% python3 -q
>>> import numpy as np
>>> np.set_printoptions(suppress=True, linewidth=100)
>>> J = np.tanh(np.array([[-0.7, 1.2],
...     [0.9, 0.0],
...     [-0.8, 1.1],
...     [0.6, -0.1],
...     [0.2, 0.9],
...     [0.3, 1.3],
...     [-0.2, -0.4],
...     [0.7, -0.9],
...     [-1.7, -0.3],
...     [-0.4, 0.3],
...     [0.5, -0.3],
...     [-1.0, 0.3],
...     [1.8, 0.5],
...     [-0.8, -1.5],
...     [-1.3, -1.1],
...     [-0.3, 0.7],
...     [1.1, -0.4],
...     [1.8, 0.6],
...     [1.1, -0.4],
...     [0.6, 0.4],
...     [-1.2, -1.3],
...     [1.2, 0.6],
...     [-0.1, 0.9],
...     [1.1, -1.5],
...     [0.8, -0.3],
...     [1.7, 0.6],
...     [0.6, -1.7],
...     [-0.3, 0.2],
...     [1.0, -0.1]]) @ np.array([[0.7, 0.3, 0.3, 0.8, 0.9, -0.3], [0.5, -0.2, -0.2, 1.5, 0.3, -0.3]]))
>>> J.round(2)
array([[ 0.11, -0.42, -0.42,  0.85, -0.26, -0.15],
       [ 0.56,  0.26,  0.26,  0.62,  0.67, -0.26],
       [-0.01, -0.43, -0.43,  0.77, -0.37, -0.09],
       [ 0.35,  0.2 ,  0.2 ,  0.32,  0.47, -0.15],
       [ 0.53, -0.12, -0.12,  0.91,  0.42, -0.32],
       [ 0.7 , -0.17, -0.17,  0.98,  0.58, -0.45],
       [-0.33,  0.02,  0.02, -0.64, -0.29,  0.18],
       [ 0.04,  0.37,  0.37, -0.66,  0.35,  0.06],
       [-0.87, -0.42, -0.42, -0.95, -0.92,  0.54],
       [-0.13, -0.18, -0.18,  0.13, -0.26,  0.03],
       [ 0.2 ,  0.21,  0.21, -0.05,  0.35, -0.06],
       [-0.5 , -0.35, -0.35, -0.34, -0.67,  0.21],
       [ 0.91,  0.41,  0.41,  0.98,  0.94, -0.6 ],
       [-0.86,  0.06,  0.06, -0.99, -0.82,  0.6 ],
       [-0.9 , -0.17, -0.17, -0.99, -0.91,  0.62],
       [ 0.14, -0.23, -0.23,  0.67, -0.06, -0.12],
       [ 0.52,  0.39,  0.39,  0.27,  0.7 , -0.21],
       [ 0.92,  0.4 ,  0.4 ,  0.98,  0.95, -0.62],
       [ 0.52,  0.39,  0.39,  0.27,  0.7 , -0.21],
       [ 0.55,  0.1 ,  0.1 ,  0.79,  0.58, -0.29],
       [-0.9 , -0.1 , -0.1 , -0.99, -0.9 ,  0.64],
       [ 0.81,  0.24,  0.24,  0.95,  0.85, -0.49],
       [ 0.36, -0.21, -0.21,  0.85,  0.18, -0.24],
       [ 0.02,  0.56,  0.56, -0.88,  0.49,  0.12],
       [ 0.39,  0.29,  0.29,  0.19,  0.56, -0.15],
       [ 0.9 ,  0.37,  0.37,  0.98,  0.94, -0.6 ],
       [-0.41,  0.48,  0.48, -0.97,  0.03,  0.32],
       [-0.11, -0.13, -0.13,  0.06, -0.21,  0.03],
       [ 0.57,  0.31,  0.31,  0.57,  0.7 , -0.26]])
>>> np.unique(J.round(6), axis=0).shape
(28, 6)
>>> np.abs(np.diag(np.linalg.qr(J)[1])) > 1e-9
array([ True,  True, False,  True,  True,  True])
>>> np.allclose(J[:-1].T @ np.linalg.lstsq(J[:-1].T, J[-1])[0], J[-1])
True
>>> M2 = J / np.linalg.norm(J, axis=1, keepdims=True)
>>> C2 = M2 @ M2.T
>>> np.round(np.degrees(np.arccos(np.clip(C2[14, 9], -1, 1))), 2)
np.float64(64.69)
>>> C2[14].round(2)
array([-0.34, -0.97, -0.18, -0.94, -0.92, -0.94,  0.93,  0.14,  0.98,  0.43, -0.63,  0.89, -0.98,
        0.98,  1.  , -0.55, -0.86, -0.98, -0.86, -0.99,  1.  , -1.  , -0.79,  0.13, -0.85, -0.99,
        0.59,  0.54, -0.96])
>>> cen = J - J.mean(axis=0)
>>> evecs = np.linalg.svd(cen)[2][:5]
>>> M2 = cen - cen @ evecs.T @ evecs
>>> round(np.linalg.norm(M2) / np.linalg.norm(cen), 2)
np.float64(0.0)
>>> np.linalg.norm(M2, axis=1).round(6).argmax()
np.int64(0)
>>> np.round(M2.std(axis=0), 2) + 0
array([0., 0., 0., 0., 0., 0.])
>>> np.round((cen @ evecs.T).std(axis=0), 2)
array([1.09, 0.54, 0.09, 0.05, 0.02])
>>> np.round(np.cov(cen @ evecs.T, rowvar=False), 2) + 0
array([[1.24, 0.  , 0.  , 0.  , 0.  ],
       [0.  , 0.31, 0.  , 0.  , 0.  ],
       [0.  , 0.  , 0.01, 0.  , 0.  ],
       [0.  , 0.  , 0.  , 0.  , 0.  ],
       [0.  , 0.  , 0.  , 0.  , 0.  ]])
>>> np.round(np.diag(evecs.T @ evecs), 2)
array([1. , 0.5, 0.5, 1. , 1. , 1. ])
>>> rk = np.linalg.matrix_rank(J)
>>> rk
np.int64(5)
>>> N = np.linalg.svd(J)[2][rk:].T
>>> np.allclose(J @ N, 0)
True
>>> [int(np.linalg.matrix_rank(J[:i])) for i in range(1, len(J) + 1)]
[1, 2, 3, 4, 5, 5, 5, 5, 5, 5, 5, 5, 5, 5, 5, 5, 5, 5, 5, 5, 5, 5, 5, 5, 5, 5, 5, 5, 5]
>>> np.linalg.matrix_rank(J.T @ J), np.linalg.matrix_rank(J @ J.T)
(np.int64(5), np.int64(5))
>>> np.round(N[:, 0] / N[np.abs(N[:, 0]).round(6).argmax(), 0], 2) + 0
array([ 0.,  1., -1.,  0.,  0.,  0.])
>>> Uu, s, Vt = np.linalg.svd(J)
>>> np.argmax(s[:-1] / (s[1:] + 1e-6)) + 1
np.int64(5)
>>> s.round(2) + 0
array([6.09, 2.94, 0.54, 0.29, 0.09, 0.  ])
>>> M2 = Uu[:, :5] @ np.diag(s[:5]) @ Vt[:5]
>>> np.linalg.matrix_rank(M2)
np.int64(5)
>>> round(float(np.abs(J - M2).max()), 2)
0.0
>>> np.linalg.matrix_rank(J, rtol=0.05)
np.int64(3)
>>> arr = np.array([[5, -5, 5, 1, 2, -2],
...     [1, 5, 5, -3, 2, 1],
...     [5, -3, 0, 3, 2, 3],
...     [-4, 5, 3, -3, 0, -2],
...     [5, 0, 3, 3, -3, 1],
...     [4, -2, -2, -5, 1, -5],
...     [1, -5, -3, -5, -1, 3],
...     [-1, 1, 5, 2, 0, 3],
...     [4, 4, 1, 0, 3, 4]])
>>> arr
array([[ 5, -5,  5,  1,  2, -2],
       [ 1,  5,  5, -3,  2,  1],
       [ 5, -3,  0,  3,  2,  3],
       [-4,  5,  3, -3,  0, -2],
       [ 5,  0,  3,  3, -3,  1],
       [ 4, -2, -2, -5,  1, -5],
       [ 1, -5, -3, -5, -1,  3],
       [-1,  1,  5,  2,  0,  3],
       [ 4,  4,  1,  0,  3,  4]])
>>> r0 = np.array([5, 3])
>>> np.convolve(arr[7], r0)
array([-5,  2, 28, 25,  6, 15,  9])
>>> np.polyval(r0, arr[7])
array([-2,  8, 28, 13,  3, 18])
>>> O, r_ = np.linalg.qr(arr)
>>> O.round(2) + 0
array([[-0.45,  0.28,  0.63, -0.14,  0.26, -0.25],
       [-0.09, -0.52,  0.25, -0.41,  0.07,  0.15],
       [-0.45,  0.09, -0.05,  0.27,  0.33,  0.19],
       [ 0.36, -0.32,  0.23, -0.34, -0.07, -0.13],
       [-0.45, -0.2 ,  0.13,  0.22, -0.83, -0.01],
       [-0.36,  0.03, -0.28, -0.53, -0.04, -0.47],
       [-0.09,  0.44, -0.11, -0.53, -0.21,  0.66],
       [ 0.09, -0.06,  0.55,  0.08,  0.  ,  0.33],
       [-0.36, -0.55, -0.27,  0.01,  0.3 ,  0.31]])
>>> np.round(O.T @ O, 2) + 0
array([[1., 0., 0., 0., 0., 0.],
       [0., 1., 0., 0., 0., 0.],
       [0., 0., 1., 0., 0., 0.],
       [0., 0., 0., 1., 0., 0.],
       [0., 0., 0., 0., 1., 0.],
       [0., 0., 0., 0., 0., 1.]])
>>> O.shape, r_.shape
((9, 6), (6, 6))
>>> M2 = np.array([[-1, -1, 2],
...     [2, 0, 0],
...     [2, -1, 2],
...     [0, 1, -2],
...     [-2, 1, 2],
...     [1, -1, -2]])
>>> np.linalg.matrix_rank(O @ M2)
np.int64(3)
>>> np.round(np.einsum("ij->j", O), 2)
array([-1.78, -0.81,  1.09, -1.37, -0.17,  0.77])
>>> np.round(M2.T @ O.T, 2)
array([[ 1.48, -0.45,  0.06, -0.52,  1.94, -0.54,  1.82,  1.23, -1.56],
       [ 0.2 , -0.65,  0.9 , -0.86, -0.28,  0.54, -1.2 , -0.89,  0.63],
       [ 1.67,  1.  , -1.24,  1.98, -2.7 ,  0.65, -1.05,  0.45, -1.31]])
>>> x = np.array([0, 0, 0, 0, 2, 2])
>>> target = arr @ x
>>> try:
...     np.linalg.solve(arr, target)
... except np.linalg.LinAlgError as e:
...     print("failed:", e)
... 
failed: Last 2 dimensions of the array must be square
>>> np.round(np.linalg.pinv(arr) @ arr, 2) + 0
array([[1., 0., 0., 0., 0., 0.],
       [0., 1., 0., 0., 0., 0.],
       [0., 0., 1., 0., 0., 0.],
       [0., 0., 0., 1., 0., 0.],
       [0., 0., 0., 0., 1., 0.],
       [0., 0., 0., 0., 0., 1.]])
>>> target
array([ 0,  6, 10, -4, -4, -8,  4,  6, 14])
>>> rng = np.random.default_rng(235)
>>> target = target + 0.02 * rng.normal(size=9)
>>> target.round(2)
array([ 0.06,  6.02, 10.03, -4.  , -4.03, -8.03,  3.99,  5.99, 13.97])
>>> b, *_ = np.linalg.lstsq(arr, target)
>>> b.round(2) + 0
array([-0.01, -0.01,  0.  ,  0.  ,  2.01,  2.  ])
>>> np.round(arr.T @ (target - arr @ b), 2) + 0
array([0., 0., 0., 0., 0., 0.])
>>> round(np.linalg.norm(target - arr @ b), 2)
np.float64(0.05)
>>> idx = rng.permutation(6)
>>> M2 = arr[:, idx] * rng.choice([-1, 1], 6)
>>> M2
array([[ 1,  5,  2,  5, -2,  5],
       [-3,  1, -1,  5, -2, -5],
       [ 3,  5, -3,  0, -2,  3],
       [-3, -4,  2,  3,  0, -5],
       [ 3,  5, -1,  3,  3,  0],
       [-5,  4,  5, -2, -1,  2],
       [-5,  1, -3, -3,  1,  5],
       [ 2, -1, -3,  5,  0, -1],
       [ 0,  4, -4,  1, -3, -4]])
>>> Uu, _, Vt = np.linalg.svd(arr.T @ M2)
>>> np.round(Uu @ Vt, 2) + 0
array([[ 0.,  1.,  0.,  0.,  0.,  0.],
       [ 0.,  0.,  0.,  0.,  0., -1.],
       [ 0.,  0.,  0.,  1.,  0.,  0.],
       [ 1.,  0.,  0.,  0.,  0.,  0.],
       [ 0.,  0.,  0.,  0., -1.,  0.],
       [ 0.,  0., -1.,  0.,  0.,  0.]])
>>> idx
array([3, 0, 5, 2, 4, 1])
>>> np.round(np.linalg.lstsq(arr, M2)[0], 2) + 0
array([[ 0.,  1.,  0.,  0.,  0.,  0.],
       [ 0.,  0.,  0.,  0.,  0., -1.],
       [ 0.,  0.,  0.,  1.,  0.,  0.],
       [ 1.,  0.,  0.,  0.,  0.,  0.],
       [ 0.,  0.,  0.,  0., -1.,  0.],
       [ 0.,  0., -1.,  0.,  0.,  0.]])
>>> m1 = np.loadtxt("case2.csv", delimiter=",")
>>> m1
array([[ 0.3 ,  0.28,  0.46,  0.13, -0.02,  0.14],
       [-4.31, -4.28, -6.41, -2.14, -0.03, -2.14],
       [-0.76, -0.76, -1.17, -0.33,  0.02, -0.37],
       [-1.82, -1.8 , -2.73, -0.95, -0.03, -0.94],
       [ 4.64,  4.61,  6.94,  2.31,  0.01,  2.3 ],
       [ 0.98,  1.  ,  1.41,  0.46, -0.03,  0.45],
       [ 4.03,  4.03,  6.04,  1.98,  0.  ,  2.05],
       [-3.89, -3.86, -5.82, -1.93, -0.03, -1.92],
       [ 3.14,  3.17,  4.7 ,  1.6 ,  0.03,  1.57],
       [ 0.93,  0.96,  1.42,  0.49,  0.02,  0.46],
       [ 0.16,  0.12,  0.22,  0.06,  0.  ,  0.09],
       [-1.55, -1.55, -2.34, -0.79, -0.01, -0.79],
       [ 0.68,  0.61,  0.96,  0.3 , -0.02,  0.35],
       [-2.3 , -2.29, -3.46, -1.13,  0.  , -1.13],
       [ 0.02,  0.01,  0.01,  0.02,  0.02,  0.04],
       [-5.67, -5.68, -8.51, -2.85,  0.03, -2.86],
       [-2.88, -2.86, -4.3 , -1.44,  0.02, -1.47],
       [ 0.43,  0.46,  0.68,  0.24, -0.02,  0.24],
       [-2.45, -2.46, -3.69, -1.27,  0.01, -1.26],
       [ 0.  ,  0.03,  0.03,  0.02,  0.01,  0.01],
       [-0.18, -0.19, -0.29, -0.12,  0.  , -0.12],
       [-1.78, -1.77, -2.69, -0.91,  0.02, -0.9 ],
       [ 1.36,  1.32,  2.01,  0.64,  0.  ,  0.69],
       [ 0.76,  0.77,  1.16,  0.38, -0.03,  0.42],
       [-0.38, -0.36, -0.55, -0.15, -0.02, -0.22],
       [-0.72, -0.69, -1.06, -0.35,  0.02, -0.33],
       [ 0.63,  0.6 ,  0.9 ,  0.32, -0.01,  0.32],
       [-2.48, -2.46, -3.68, -1.23, -0.01, -1.23],
       [ 2.04,  2.  ,  3.03,  0.98,  0.03,  1.  ],
       [-2.15, -2.13, -3.23, -1.07,  0.05, -1.07]])
>>> Uu, s, Vt = np.linalg.svd(m1)
>>> np.argmax(s[:-1] / (s[1:] + 1e-6)) + 1
np.int64(1)
>>> M2 = Uu[:, :1] @ np.diag(s[:1]) @ Vt[:1]
>>> round(np.abs(m1 - M2).max(), 2)
np.float64(0.05)
>>> round(float(np.linalg.norm(m1 - M2) / np.linalg.norm(m1)), 2)
0.01
>>> round(float(np.linalg.norm(m1 - M2, 2)), 2), np.round(s[1], 2)
(0.14, np.float64(0.14))
>>> np.linalg.matrix_rank(M2)
np.int64(1)
